% python3 -q
>>> import numpy as np
>>> import numpy.linalg as la
>>> np.set_printoptions(suppress=True, linewidth=160)
>>> feats = np.array([[-2.98, -9.0, -4.0, 7.0],
...     [4.0, -2.98, 1.0, -8.0],
...     [-5.0, 2.0, -6.98, 7.0],
...     [-3.0, -9.0, -4.0, 7.02]])
>>> def softmax(z):
...     e = np.exp(z - z.max(axis=-1, keepdims=True))
...     return e / e.sum(axis=-1, keepdims=True)
... 
>>> np.round(softmax(feats).sum(axis=1), 3)
array([1., 1., 1., 1.])
>>> np.round(softmax(feats[2]), 3) + 0
array([0.   , 0.007, 0.   , 0.993])
>>> np.round(softmax(10 * feats[2]), 3) + 0
array([0., 0., 0., 1.])
>>> att = feats @ feats.T / np.sqrt(4)
>>> np.round(softmax(att + np.triu(np.full(att.shape, -np.inf), 1)), 3) + 0
array([[1.   , 0.   , 0.   , 0.   ],
       [0.   , 1.   , 0.   , 0.   ],
       [0.   , 0.   , 1.   , 0.   ],
       [0.475, 0.   , 0.   , 0.525]])
>>> np.round(softmax(att), 3) + 0
array([[0.475, 0.   , 0.   , 0.525],
       [0.   , 1.   , 0.   , 0.   ],
       [0.   , 0.   , 1.   , 0.   ],
       [0.475, 0.   , 0.   , 0.525]])
>>> np.round(softmax(att)[2] @ feats, 3)
array([-5.  ,  2.  , -6.98,  7.  ])
>>> rng = np.random.default_rng(501)
>>> idx = rng.permutation(4)
>>> idx
array([3, 1, 2, 0])
>>> B = feats[idx][:, idx]
>>> round(float(np.trace(B)), 3)
-5.92
>>> B
array([[ 7.02, -9.  , -4.  , -3.  ],
       [-8.  , -2.98,  1.  ,  4.  ],
       [ 7.  ,  2.  , -6.98, -5.  ],
       [ 7.  , -9.  , -4.  , -2.98]])
>>> round(la.det(B), 3), round(float(la.det(feats[idx])), 3)
(np.float64(6.34), -6.34)
>>> m1 = np.load("a.npy")
>>> m1
array([[ 0, -1],
       [ 1,  0]])
>>> u, v = m1[0], m1[1]
>>> u @ v
np.int64(0)
>>> p = (u @ v) / (u @ u) * u
>>> v - p
array([1., 0.])
>>> (v - p) @ u
np.float64(0.0)
>>> np.round(la.norm(u + v) ** 2 + la.norm(u - v) ** 2, 3)
np.float64(4.0)
